$ python3 -q
>>> import numpy as np
>>> np.set_printoptions(suppress=True, linewidth=140)
>>> A = np.load("block0.npy")
>>> A
array([[ 5, -4,  4],
       [ 0, -5, -5],
       [ 0,  0,  2]])
>>> np.poly(A)
array([  1.,  -2., -25.,  50.])
>>> round(np.linalg.det(A.T), 2)
np.float64(-50.0)
>>> round(np.linalg.det(A[::-1]), 2)
np.float64(50.0)
>>> np.round(np.linalg.eigvals(A), 2)
array([ 5., -5.,  2.])
>>> np.einsum("ii->", A)
np.int64(2)
>>> np.einsum("ij,ji->", A, A)
np.int64(54)
>>> np.kron(np.eye(2, dtype=int), A)
array([[ 5, -4,  4,  0,  0,  0],
       [ 0, -5, -5,  0,  0,  0],
       [ 0,  0,  2,  0,  0,  0],
       [ 0,  0,  0,  5, -4,  4],
       [ 0,  0,  0,  0, -5, -5],
       [ 0,  0,  0,  0,  0,  2]])
>>> np.round(np.linalg.eigvals(A).sum().real, 2)
np.float64(2.0)
>>> ev, evecs = np.linalg.eig(A)
>>> np.round(np.sort(np.linalg.eigvals(A.T)), 2)
array([-5.,  2.,  5.])
>>> A @ evecs[:, 0] - ev[0] * evecs[:, 0]
array([0., 0., 0.])
>>> np.round(np.sort(np.linalg.eigvals(A @ A)), 2)
array([ 4., 25., 25.])
>>> t = np.radians(135)
>>> r_ = np.eye(3)
>>> r_[0, 0] = r_[1, 1] = np.cos(t)
>>> r_[0, 1], r_[1, 0] = -np.sin(t), np.sin(t)
>>> r_.round(2)
array([[-0.71, -0.71,  0.  ],
       [ 0.71, -0.71,  0.  ],
       [ 0.  ,  0.  ,  1.  ]])
>>> Y = A @ r_.T
>>> np.allclose(np.linalg.norm(A, axis=1), np.linalg.norm(Y, axis=1))
True
>>> np.round(np.abs(Y - A).max(axis=0), 2)
array([ 5.71, 10.36,  0.  ])
>>> T = np.stack([A, -1 * A, A[::-1]])
>>> np.einsum("bij,cij->bc", T, T)
array([[ 111, -111,   66],
       [-111,  111,  -66],
       [  66,  -66,  111]])
>>> np.round(np.linalg.norm(T, axis=(1, 2)), 2)
array([10.54, 10.54, 10.54])
>>> np.linalg.matrix_rank(T.reshape(3, -1))
np.int64(2)
>>> T.sum(axis=0)
array([[ 0,  0,  2],
       [ 0, -5, -5],
       [ 5, -4,  4]])
>>> T.shape
(3, 3, 3)
>>> np.linalg.matrix_rank(T)
array([3, 3, 3])
>>> (T @ A.T).shape
(3, 3, 3)
>>> K = np.loadtxt("data.csv", delimiter=",")
>>> K
array([[-0.3 ,  2.4 ,  3.96, -4.1 ],
       [-0.09,  0.77,  0.67, -1.7 ],
       [-0.73,  2.9 ,  3.98, -5.67],
       [ 0.01,  1.14,  1.67, -1.97],
       [ 0.17,  0.6 ,  1.62, -0.38],
       [ 0.17,  0.91,  2.21, -0.75],
       [ 0.43,  0.24,  0.91, -0.34],
       [-0.53,  3.12,  3.91, -5.74],
       [ 0.23,  0.83,  2.26, -0.67],
       [ 0.02,  1.24,  2.21, -2.15],
       [-0.35,  2.09,  3.17, -4.07],
       [ 0.25,  1.01,  2.49, -0.73],
       [-1.04,  2.44,  2.34, -5.55],
       [ 0.32,  0.63,  1.79, -0.52],
       [ 0.09,  0.7 ,  1.59, -0.34],
       [-0.93,  2.55,  2.29, -5.42],
       [-0.32,  2.53,  3.98, -4.21],
       [-0.55,  3.23,  4.83, -6.06],
       [-0.01,  1.77,  3.35, -2.31]])
>>> Y = np.c_[K[:, :2] @ np.array([[0, -1], [1, 2]]), np.array([-1, 5, 4, -8, 8, -1, 4, 0, 6, -4, -6, -4, -7, -9, 2, -7, 6, 2, -9])]
>>> Y.round(2)
array([[ 2.4 ,  5.1 , -1.  ],
       [ 0.77,  1.63,  5.  ],
       [ 2.9 ,  6.53,  4.  ],
       [ 1.14,  2.27, -8.  ],
       [ 0.6 ,  1.03,  8.  ],
       [ 0.91,  1.65, -1.  ],
       [ 0.24,  0.05,  4.  ],
       [ 3.12,  6.77,  0.  ],
       [ 0.83,  1.43,  6.  ],
       [ 1.24,  2.46, -4.  ],
       [ 2.09,  4.53, -6.  ],
       [ 1.01,  1.77, -4.  ],
       [ 2.44,  5.92, -7.  ],
       [ 0.63,  0.94, -9.  ],
       [ 0.7 ,  1.31,  2.  ],
       [ 2.55,  6.03, -7.  ],
       [ 2.53,  5.38,  6.  ],
       [ 3.23,  7.01,  2.  ],
       [ 1.77,  3.55, -9.  ]])
>>> np.linalg.matrix_rank(Y)
np.int64(3)
>>> np.round(np.linalg.norm(Y - K @ np.linalg.lstsq(K, Y)[0], axis=0), 2) + 0
array([ 0.  ,  0.  , 23.63])
>>> np.round(np.linalg.norm(np.linalg.qr(K)[0].T @ Y, axis=0) ** 2 / ((Y ** 2).sum(axis=0) + 1e-12), 2)
array([1.  , 1.  , 0.06])
>>> feats = np.loadtxt("a.csv", delimiter=",")
>>> feats
array([[ 0., -3.,  0.,  0.],
       [ 0.,  0.,  0.,  2.],
       [ 0.,  1.,  0.,  0.],
       [-3.,  0.,  0.,  0.],
       [-4.,  0., -3.,  0.]])
>>> x = np.array([0, -1, -3, -1])
>>> rhs = feats @ x
>>> rhs
array([ 3., -2., -1.,  0.,  9.])
>>> np.round(np.linalg.pinv(feats) @ feats, 2) + 0
array([[1., 0., 0., 0.],
       [0., 1., 0., 0.],
       [0., 0., 1., 0.],
       [0., 0., 0., 1.]])
>>> rng = np.random.default_rng(21)
>>> rhs = rhs + 0.05 * rng.normal(size=5)
>>> rhs.round(2)
array([ 3.02, -1.92, -1.09,  0.08,  9.  ])
>>> coef, *_ = np.linalg.lstsq(feats, rhs)
>>> coef.round()
array([-0., -1., -3., -1.])
>>> coef.round(2)
array([-0.03, -1.01, -2.96, -0.96])
>>> gram = feats.T @ feats
>>> np.trace(gram), (feats ** 2).sum()
(np.float64(48.0), np.float64(48.0))
>>> (feats @ feats.T).shape
(5, 5)
>>> gram
array([[25.,  0., 12.,  0.],
       [ 0., 10.,  0.,  0.],
       [12.,  0.,  9.,  0.],
       [ 0.,  0.,  0.,  4.]])
>>> np.round(np.linalg.svd(feats, compute_uv=False) ** 2, 2)
array([31.42, 10.  ,  4.  ,  2.58])
>>> np.linalg.matrix_rank(gram)
np.int64(4)
